>>> import numpy as np
>>> np.set_printoptions(precision=2, suppress=True, linewidth=200, sign=" ")
>>> K = np.load("test15.npy")
>>> K
array([[ 0.29,  0.14,  0.14,  0.43],
       [ 0.25,  0.5 ,  0.25,  0.  ],
       [ 0.43,  0.14,  0.14,  0.29],
       [ 0.27,  0.27,  0.18,  0.27]])
>>> np.abs(np.diag(np.linalg.qr(K)[1])) > 1e-9
array([ True,  True,  True, False])
>>> np.round(K @ np.linalg.pinv(K) @ K, 2) + 0
array([[ 0.29,  0.14,  0.14,  0.43],
       [ 0.25,  0.5 ,  0.25,  0.  ],
       [ 0.43,  0.14,  0.14,  0.29],
       [ 0.27,  0.27,  0.18,  0.27]])
>>> left, sigma, vt = np.linalg.svd(K)
>>> V = vt[:(sigma > 1e-8).sum()]
>>> rng = np.random.default_rng(887721)
>>> vec = K[0] + 3 * K[1] + rng.integers(2) * np.eye(4)[0]
>>> vec
array([ 1.04,  1.64,  0.89,  0.43])
>>> np.round(np.linalg.norm(vec - V.T @ V @ vec), 2)
np.float64(0.0)
>>> V.T @ V
array([[ 0.99, -0.04,  0.09, -0.01],
       [-0.04,  0.84,  0.36, -0.04],
       [ 0.09,  0.36,  0.18,  0.09],
       [-0.01, -0.04,  0.09,  0.99]])
>>> m1 = np.load("dump.npy")
>>> m1
array([[-2.56, -1.8 ,  2.84, -1.99, -5.96,  1.19, -2.72],
       [-0.83, -0.18,  0.53, -0.65, -1.58,  0.16, -0.6 ],
       [ 0.76,  1.44, -1.72,  0.58,  2.56, -0.86,  1.44]])
>>> vec = np.array([4, 0, 3, 2, -2, -5, -1])
>>> h = np.maximum(m1 @ vec, 0)
>>> h
array([ 2.99,  0.  ,  0.  ])
>>> np.maximum(m1 @ (3 * vec), 0)
array([ 8.97,  0.  ,  0.  ])
>>> X = np.loadtxt("run17.csv", delimiter=",")
>>> X
array([[ 1.69,  1.39,  1.65, -1.23],
       [ 0.48,  2.05,  2.13,  0.12],
       [-1.39,  1.5 ,  1.29,  1.78],
       [-0.64,  1.95,  1.85,  1.17],
       [ 1.45,  1.62,  1.84, -0.94],
       [-0.26,  2.05,  2.01,  0.84],
       [ 2.15,  0.08,  0.41, -2.05],
       [ 0.95,  1.92,  2.07, -0.37],
       [ 2.13,  0.35,  0.68, -1.96],
       [ 2.12, -0.2 ,  0.12, -2.11],
       [ 2.14,  0.26,  0.59, -2.  ],
       [-2.04,  0.53,  0.21,  2.12],
       [-1.48, -1.59, -1.82,  0.98],
       [-2.08,  0.41,  0.09,  2.12],
       [ 0.97,  1.91,  2.06, -0.39],
       [-2.07, -0.66, -0.98,  1.82],
       [-1.86, -1.15, -1.44,  1.47],
       [-0.43, -2.06, -2.13, -0.18],
       [ 2.14,  0.26,  0.59, -2.  ]])
>>> # rows and columns are dependent
>>> Xs = X - X.mean(axis=0)
>>> V = np.linalg.svd(Xs)[2][:2]
>>> out = Xs - Xs @ V.T @ V
>>> round(np.linalg.norm(out) / np.linalg.norm(Xs), 2)
np.float64(0.0)
>>> left, sigma, vt = np.linalg.svd(X)
>>> V = vt[:(sigma > 1e-8).sum()]
>>> vec = X[9] + -1 * X[10] + rng.integers(2) * np.eye(4)[0]
>>> vec
array([-0.02, -0.46, -0.47, -0.11])
>>> np.linalg.matrix_rank(np.vstack([X, vec]))
np.int64(2)
>>> np.allclose(V.T @ V @ vec, vec)
True
>>> r = np.linalg.matrix_rank(X)
>>> r
np.int64(2)
>>> null = np.linalg.svd(X)[2][r:].T
>>> [int(np.linalg.matrix_rank(X[:i])) for i in range(1, len(X) + 1)]
[1, 2, 2, 2, 2, 2, 2, 2, 2, 2, 2, 2, 2, 2, 2, 2, 2, 2, 2]
>>> np.allclose(X @ null, 0)
True
>>> null.shape
(4, 2)
>>> [int(np.linalg.matrix_rank(X[:, :j + 1])) for j in range(4)]
[1, 2, 2, 2]
>>> null @ null.T
array([[ 0.49, -0.03, -0.11,  0.49],
       [-0.03,  0.52, -0.49, -0.11],
       [-0.11, -0.49,  0.5 , -0.03],
       [ 0.49, -0.11, -0.03,  0.5 ]])
>>> F = np.array([[-9.0, 5.0, 0.0, 0.0],
...     [5.0, -7.0, 5.0, 0.0],
...     [0.0, 5.0, -4.0, 5.0],
...     [0.0, 0.0, 5.0, -1.0]])
>>> vals, V = np.linalg.eigh(F)
>>> vec = np.array([4, 8, 3, 0])
>>> np.abs(F).sum(axis=1).max(), round(float(np.abs(vals).max()), 2)
(np.float64(17.0), 14.47)
>>> V * np.maximum(vals, 0) @ V.T
array([[ 0.08,  0.2 ,  0.35,  0.36],
       [ 0.2 ,  0.51,  0.91,  0.92],
       [ 0.35,  0.91,  1.62,  1.66],
       [ 0.36,  0.92,  1.66,  1.69]])
>>> vec @ F @ vec
np.float64(-68.0)
>>> vals, V = np.linalg.eigh(F)
>>> np.linalg.svd(F, compute_uv=False)
array([ 14.47,   8.22,   3.9 ,   2.21])
>>> np.round(V @ np.diag(vals) @ V.T, 2) + 0
array([[-9.,  5.,  0.,  0.],
       [ 5., -7.,  5.,  0.],
       [ 0.,  5., -4.,  5.],
       [ 0.,  0.,  5., -1.]])
>>> (vals > 1e-8).sum(), (vals < -1e-8).sum()
(np.int64(1), np.int64(3))
>>> lab = rng.permutation(4)
>>> lab
array([ 3,  1,  2,  0])
>>> out = F[lab][:, lab]
>>> np.diag(out)
array([-1., -7., -4., -9.])
>>> round(float(np.linalg.det(out)), 2), round(np.linalg.det(F[lab]), 2)
(-1023.0, np.float64(1023.0))
>>> np.diff(F, axis=0)
array([[ 14., -12.,   5.,   0.],
       [ -5.,  12.,  -9.,   5.],
       [  0.,  -5.,   9.,  -6.]])
>>> F.mean(axis=0)
array([-1.  ,  0.75,  1.5 ,  1.  ])
>>> np.zeros(4, 4)
Traceback (most recent call last):
  File "<python-input-57>", line 1, in <module>
    np.zeros(4, 4)
    ~~~~~~~~^^^^^^
TypeError: Cannot interpret '4' as a data type
>>> np.linalg.rank(F)
Traceback (most recent call last):
  File "<python-input-58>", line 1, in <module>
    np.linalg.rank(F)
    ^^^^^^^^^^^^^^
AttributeError: module 'numpy.linalg' has no attribute 'rank'
>>> F[4]
Traceback (most recent call last):
  File "<python-input-59>", line 1, in <module>
    F[4]
    ~^^^
IndexError: index 4 is out of bounds for axis 0 with size 4
>>> np.unravel_index(np.abs(F).argmax(), F.shape)
(np.int64(0), np.int64(0))
>>> F.sum(axis=1)
array([-4.,  3.,  6.,  4.])
>>> np.linalg.svd(F, compute_uv=False)
array([ 14.47,   8.22,   3.9 ,   2.21])
>>> F.sum(axis=0)
array([-4.,  3.,  6.,  4.])
>>> P = np.triu(np.array([[5, 5, 3, 5], [3, 2, 3, 5], [4, 0, 5, 3], [2, 0, 5, 3]]), 1) + np.eye(4)
>>> out = P @ F @ np.linalg.inv(P)
>>> round(np.linalg.det(out), 2)
np.float64(-1023.0)
>>> np.trace(out), np.trace(F)
(np.float64(-21.0), np.float64(-21.0))
>>> E = np.array([[0.0, 1.0, 1.0, 1.0, 2.0, 0.0],
...     [2.0, 1.0, 1.0, 0.0, 0.0, -4.0],
...     [1.0, 1.0, 2.0, 0.0, 1.0, 1.0],
...     [2.0, 0.0, 3.0, 1.0, 2.0, -5.0],
...     [3.0, 1.0, 2.0, 1.0, 1.0, -2.0],
...     [0.0, 0.0, 0.0, 0.0, 0.0, 1.0]])
>>> f = np.array([-1, -5, 5, 3, 2, 1])
>>> out = E + np.outer(f, np.eye(6)[2])
>>> out
array([[ 0.,  1.,  0.,  1.,  2.,  0.],
       [ 2.,  1., -4.,  0.,  0., -4.],
       [ 1.,  1.,  7.,  0.,  1.,  1.],
       [ 2.,  0.,  6.,  1.,  2., -5.],
       [ 3.,  1.,  4.,  1.,  1., -2.],
       [ 0.,  0.,  1.,  0.,  0.,  1.]])
>>> round(float(np.linalg.det(out) / np.linalg.det(E)), 2), round(float(1 + np.linalg.solve(E, f)[2]), 2)
(13.0, 13.0)
>>> np.linalg.matrix_rank(np.linalg.inv(out) - np.linalg.inv(E), tol=1e-8)
np.int64(1)
